$ python -q
>>> import numpy as np
>>> np.set_printoptions(precision=3, suppress=True, linewidth=100)
>>> def rd(a):
...     return np.round(a, 3) + 0
... 
>>> F = np.load("mat.npy")
>>> F
array([[  3.764,   2.279,   5.252,  -5.873, -10.926,  -5.981],
       [ -3.542,  -6.002,   7.111,   1.09 , -14.178,  -5.797],
       [-12.803,  -2.94 ,  -2.177,  10.977,  10.364,   3.256],
       [-25.064, -10.259,   0.861,  16.073,   3.409,  -6.851],
       [ 17.883,   4.877,  -1.123, -10.067,  -4.052,   8.936],
       [ -5.598,   1.226,  -0.832,   5.092,   8.179,   2.387],
       [-24.663, -12.252,   9.489,  13.263, -15.551, -18.592],
       [  3.278,   3.42 ,  -2.072,  -3.545,   2.345,   2.246],
       [ 20.495,   5.504,   1.98 , -14.76 ,  -9.682,   6.556],
       [ 28.59 ,  12.133,  -6.529, -16.167,   7.038,  17.241],
       [-15.24 ,  -7.546,   9.161,   7.83 , -11.408, -10.732]])
>>> M2 = np.c_[F[:, :2] @ np.array([[-5, 8], [8, 2]]), np.array([5, 3, 3, 1, -5, -1, 2, -2, 2, 2, 0])]
>>> rd(M2)
array([[  -0.588,   34.67 ,    5.   ],
       [ -30.306,  -40.34 ,    3.   ],
       [  40.495, -108.304,    3.   ],
       [  43.248, -221.03 ,    1.   ],
       [ -50.399,  152.818,   -5.   ],
       [  37.798,  -42.332,   -1.   ],
       [  25.299, -221.808,    2.   ],
       [  10.97 ,   33.064,   -2.   ],
       [ -58.443,  174.968,    2.   ],
       [ -45.886,  252.986,    2.   ],
       [  15.832, -137.012,    0.   ]])
>>> rd(np.linalg.lstsq(F, M2[:, 0])[0])
array([-5.,  8.,  0.,  0.,  0.,  0.])
>>> np.linalg.matrix_rank(M2)
np.int64(3)
>>> np.linalg.matrix_rank(np.c_[F, M2])
np.int64(7)
>>> rd(np.linalg.norm(np.linalg.qr(F)[0].T @ M2, axis=0) ** 2 / ((M2 ** 2).sum(axis=0) + 1e-12))
array([1.   , 1.   , 0.227])
>>> z = M2[:, 2] > np.median(M2[:, 2])
>>> r0 = M2[z].mean(axis=0) - M2[~z].mean(axis=0)
>>> z.astype(int)
array([1, 1, 1, 0, 0, 0, 0, 0, 0, 0, 0])
>>> rd((((M2 - M2.mean(axis=0)) @ r0 > 0) == z).mean())
np.float64(0.545)
>>> m1 = np.load("dump.npy")
>>> rd(m1)
array([[ 0.   ,  0.   ,  0.   ,  0.   ,  0.   ,  0.   ,  0.   ,  0.   ,  0.   ,  0.   ,  0.   ,
         0.   ],
       [ 0.   ,  0.006,  0.003,  0.02 , -0.009, -0.012, -0.02 , -0.029, -0.023, -0.04 ,  0.017,
         0.038],
       [ 0.   ,  0.003,  0.001,  0.01 , -0.004, -0.006, -0.01 , -0.014, -0.012, -0.02 ,  0.009,
         0.019],
       [ 0.   ,  0.02 ,  0.01 ,  0.071, -0.03 , -0.04 , -0.071, -0.101, -0.081, -0.141,  0.061,
         0.131],
       [ 0.   , -0.009, -0.004, -0.03 ,  0.013,  0.017,  0.03 ,  0.043,  0.035,  0.061, -0.026,
        -0.056],
       [ 0.   , -0.012, -0.006, -0.04 ,  0.017,  0.023,  0.04 ,  0.058,  0.046,  0.081, -0.035,
        -0.075],
       [ 0.   , -0.02 , -0.01 , -0.071,  0.03 ,  0.04 ,  0.071,  0.101,  0.081,  0.141, -0.061,
        -0.131],
       [ 0.   , -0.029, -0.014, -0.101,  0.043,  0.058,  0.101,  0.144,  0.115,  0.202, -0.087,
        -0.188],
       [ 0.   , -0.023, -0.012, -0.081,  0.035,  0.046,  0.081,  0.115,  0.092,  0.162, -0.069,
        -0.15 ],
       [ 0.   , -0.04 , -0.02 , -0.141,  0.061,  0.081,  0.141,  0.202,  0.162,  0.283, -0.121,
        -0.263],
       [ 0.   ,  0.017,  0.009,  0.061, -0.026, -0.035, -0.061, -0.087, -0.069, -0.121,  0.052,
         0.113],
       [ 0.   ,  0.038,  0.019,  0.131, -0.056, -0.075, -0.131, -0.188, -0.15 , -0.263,  0.113,
         0.244]])
>>> U, s, VT = np.linalg.svd(m1)
>>> rd(s)
array([1., 0., 0., 0., 0., 0., 0., 0., 0., 0., 0., 0.])
>>> M2 = U[:, :1] @ np.diag(s[:1]) @ VT[:1]
>>> np.linalg.matrix_rank(m1, rtol=0.05)
np.int64(1)
>>> rd(np.linalg.norm(m1 - M2, 2)), rd(s[1])
(np.float64(0.0), np.float64(0.0))
>>> rd(np.abs(m1 - M2).max())
np.float64(0.0)
>>> rd(np.linalg.norm(m1 - M2) / np.linalg.norm(m1))
np.float64(0.0)
>>> A = np.loadtxt("a.csv", delimiter=",")
>>> A
array([[ 1.,  0.,  0.,  0.,  0.,  0.,  0.,  0.,  0.,  0.,  0.],
       [ 2.,  1.,  0.,  0.,  0.,  0.,  0.,  0.,  0.,  0.,  0.],
       [-3.,  7.,  1.,  0.,  0.,  0.,  0.,  0.,  0.,  0.,  0.],
       [-7., -5.,  1.,  1.,  0.,  0.,  0.,  0.,  0.,  0.,  0.],
       [-2., -5.,  5.,  6.,  1.,  0.,  0.,  0.,  0.,  0.,  0.],
       [ 9., -8.,  8.,  4.,  4.,  1.,  0.,  0.,  0.,  0.,  0.],
       [ 9., -6.,  5., -9.,  5.,  6.,  1.,  0.,  0.,  0.,  0.],
       [ 1., -8.,  6., -7., -3.,  1.,  8.,  1.,  0.,  0.,  0.],
       [ 0.,  3., -2.,  3., -5., -7., -4., -2.,  1.,  0.,  0.],
       [-3., -3.,  9., -8.,  4., -5.,  0., -1., -9.,  1.,  0.],
       [-9.,  2., -9.,  1., -1.,  4., -2.,  3.,  4., -1.,  1.]])
>>> np.linalg.matrix_rank(A - A[0, 0] * np.eye(11))
np.int64(10)
>>> np.linalg.cond(A) > 100
np.True_
>>> [round(float(x), 3) for x in np.linalg.svd(A, compute_uv=False)[:3]]
[27.932, 16.254, 14.941]
>>> np.linalg.matrix_rank(A, rtol=0.1)
np.int64(7)
>>> rng = np.random.default_rng(90)
>>> M2 = A + rng.integers(-2, 3, (11, 10)) @ rng.integers(-2, 3, (10, 11))
>>> M2
array([[  1.,   1.,  10.,  -3.,  -6.,   3.,   5.,  -3.,   2.,   5.,   5.],
       [  2.,  -2.,   0.,   5.,   6.,   4.,   0.,   2.,   3.,   2.,   9.],
       [  1.,  10.,   5.,  -1.,   4.,   7.,   1.,  14.,   1.,   2.,   4.],
       [-15.,  -8.,   2.,  10.,   2.,   8., -13.,   8.,   4.,  -2.,  15.],
       [ -1.,  -3.,  -5.,   7.,   9.,   3.,  -1.,  13.,  -4.,  -8.,  -4.],
       [  7.,  -7.,   7.,   6.,   4., -10.,  -1., -17.,   6.,   2.,  -5.],
       [  4.,  -6.,   4., -13.,   3.,   4.,  -7.,   6.,   5.,  -3.,   1.],
       [ -3., -14.,  12.,  -7.,  -7.,   7.,  10.,   2.,   6.,  -5.,  11.],
       [ -1.,   5.,  -1.,  19.,   3.,  -4., -15.,   5.,  -1.,  -5.,   2.],
       [ -5., -11.,   9., -13.,   2., -16.,   2.,  -6.,  -7.,  -4.,   1.],
       [ -6.,  13.,   1.,   4.,   0.,   3.,  -1.,   3.,   2.,   7.,  -3.]])
>>> M2 - A
array([[  0.,   1.,  10.,  -3.,  -6.,   3.,   5.,  -3.,   2.,   5.,   5.],
       [  0.,  -3.,   0.,   5.,   6.,   4.,   0.,   2.,   3.,   2.,   9.],
       [  4.,   3.,   4.,  -1.,   4.,   7.,   1.,  14.,   1.,   2.,   4.],
       [ -8.,  -3.,   1.,   9.,   2.,   8., -13.,   8.,   4.,  -2.,  15.],
       [  1.,   2., -10.,   1.,   8.,   3.,  -1.,  13.,  -4.,  -8.,  -4.],
       [ -2.,   1.,  -1.,   2.,   0., -11.,  -1., -17.,   6.,   2.,  -5.],
       [ -5.,   0.,  -1.,  -4.,  -2.,  -2.,  -8.,   6.,   5.,  -3.,   1.],
       [ -4.,  -6.,   6.,   0.,  -4.,   6.,   2.,   1.,   6.,  -5.,  11.],
       [ -1.,   2.,   1.,  16.,   8.,   3., -11.,   7.,  -2.,  -5.,   2.],
       [ -2.,  -8.,   0.,  -5.,  -2., -11.,   2.,  -5.,   2.,  -5.,   1.],
       [  3.,  11.,  10.,   3.,   1.,  -1.,   1.,   0.,  -2.,   8.,  -4.]])
>>> np.linalg.matrix_rank(M2 - A, tol=1e-8)
np.int64(10)
>>> np.abs(M2 - A).sum(axis=1)
array([43., 34., 45., 73., 55., 48., 37., 51., 58., 43., 44.])
>>> def softmax(z):
...     e = np.exp(z - z.max(axis=-1, keepdims=True))
...     return e / e.sum(axis=-1, keepdims=True)
... 
>>> rd(softmax(F[5] + -2))
array([0.   , 0.001, 0.   , 0.043, 0.953, 0.003])
>>> rd(softmax(10 * F[5]))
array([0., 0., 0., 0., 1., 0.])
>>> S = F @ F.T / np.sqrt(6)
>>> rd(softmax(S + np.triu(np.full(S.shape, -np.inf), 1)))
array([[1. , 0. , 0. , 0. , 0. , 0. , 0. , 0. , 0. , 0. , 0. ],
       [0. , 1. , 0. , 0. , 0. , 0. , 0. , 0. , 0. , 0. , 0. ],
       [0. , 0. , 1. , 0. , 0. , 0. , 0. , 0. , 0. , 0. , 0. ],
       [0. , 0. , 0. , 1. , 0. , 0. , 0. , 0. , 0. , 0. , 0. ],
       [0. , 0. , 0. , 0. , 1. , 0. , 0. , 0. , 0. , 0. , 0. ],
       [0. , 0. , 0.3, 0.7, 0. , 0. , 0. , 0. , 0. , 0. , 0. ],
       [0. , 0. , 0. , 0. , 0. , 0. , 1. , 0. , 0. , 0. , 0. ],
       [0. , 0. , 0. , 0. , 1. , 0. , 0. , 0. , 0. , 0. , 0. ],
       [0. , 0. , 0. , 0. , 0. , 0. , 0. , 0. , 1. , 0. , 0. ],
       [0. , 0. , 0. , 0. , 0. , 0. , 0. , 0. , 0. , 1. , 0. ],
       [0. , 0. , 0. , 0. , 0. , 0. , 1. , 0. , 0. , 0. , 0. ]])
>>> rd(softmax(S))
array([[0.001, 0.   , 0.   , 0.   , 0.   , 0.   , 0.   , 0.   , 0.999, 0.   , 0.   ],
       [0.   , 0.   , 0.   , 0.   , 0.   , 0.   , 1.   , 0.   , 0.   , 0.   , 0.   ],
       [0.   , 0.   , 0.   , 1.   , 0.   , 0.   , 0.   , 0.   , 0.   , 0.   , 0.   ],
       [0.   , 0.   , 0.   , 0.991, 0.   , 0.   , 0.009, 0.   , 0.   , 0.   , 0.   ],
       [0.   , 0.   , 0.   , 0.   , 0.   , 0.   , 0.   , 0.   , 0.   , 1.   , 0.   ],
       [0.   , 0.   , 0.3  , 0.7  , 0.   , 0.   , 0.   , 0.   , 0.   , 0.   , 0.   ],
       [0.   , 0.   , 0.   , 0.   , 0.   , 0.   , 1.   , 0.   , 0.   , 0.   , 0.   ],
       [0.   , 0.   , 0.   , 0.   , 0.   , 0.   , 0.   , 0.   , 0.   , 1.   , 0.   ],
       [0.   , 0.   , 0.   , 0.   , 0.   , 0.   , 0.   , 0.   , 0.   , 1.   , 0.   ],
       [0.   , 0.   , 0.   , 0.   , 0.   , 0.   , 0.   , 0.   , 0.   , 1.   , 0.   ],
       [0.   , 0.   , 0.   , 0.   , 0.   , 0.   , 1.   , 0.   , 0.   , 0.   , 0.   ]])
>>> rd(softmax(A[3]))
array([0.   , 0.001, 0.218, 0.218, 0.08 , 0.08 , 0.08 , 0.08 , 0.08 , 0.08 , 0.08 ])
>>> rd(softmax(A[3] + 3))
array([0.   , 0.001, 0.218, 0.218, 0.08 , 0.08 , 0.08 , 0.08 , 0.08 , 0.08 , 0.08 ])
>>> S = A @ A.T / np.sqrt(11)
>>> rd(softmax(S)[3] @ A)
array([-6.998, -4.999,  1.001,  1.002,  0.   ,  0.   ,  0.   ,  0.   ,  0.   ,  0.   ,  0.   ])
>>> softmax(S).round(6).argmax(axis=1)
array([ 5,  6,  2,  3,  4,  5,  6,  7,  8,  9, 10])
>>> rd(softmax(S))
array([[0.036, 0.049, 0.011, 0.003, 0.015, 0.405, 0.405, 0.036, 0.027, 0.011, 0.002],
       [0.027, 0.066, 0.02 , 0.   , 0.001, 0.299, 0.547, 0.002, 0.036, 0.001, 0.   ],
       [0.   , 0.   , 1.   , 0.   , 0.   , 0.   , 0.   , 0.   , 0.   , 0.   , 0.   ],
       [0.   , 0.   , 0.   , 1.   , 0.   , 0.   , 0.   , 0.   , 0.   , 0.   , 0.   ],
       [0.   , 0.   , 0.   , 0.   , 0.575, 0.425, 0.   , 0.   , 0.   , 0.   , 0.   ],
       [0.   , 0.   , 0.   , 0.   , 0.   , 1.   , 0.   , 0.   , 0.   , 0.   , 0.   ],
       [0.   , 0.   , 0.   , 0.   , 0.   , 0.   , 1.   , 0.   , 0.   , 0.   , 0.   ],
       [0.   , 0.   , 0.   , 0.   , 0.   , 0.   , 0.   , 1.   , 0.   , 0.   , 0.   ],
       [0.   , 0.   , 0.   , 0.   , 0.   , 0.   , 0.   , 0.   , 1.   , 0.   , 0.   ],
       [0.   , 0.   , 0.   , 0.   , 0.   , 0.   , 0.   , 0.   , 0.   , 1.   , 0.   ],
       [0.   , 0.   , 0.   , 0.   , 0.   , 0.   , 0.   , 0.   , 0.   , 0.   , 1.   ]])
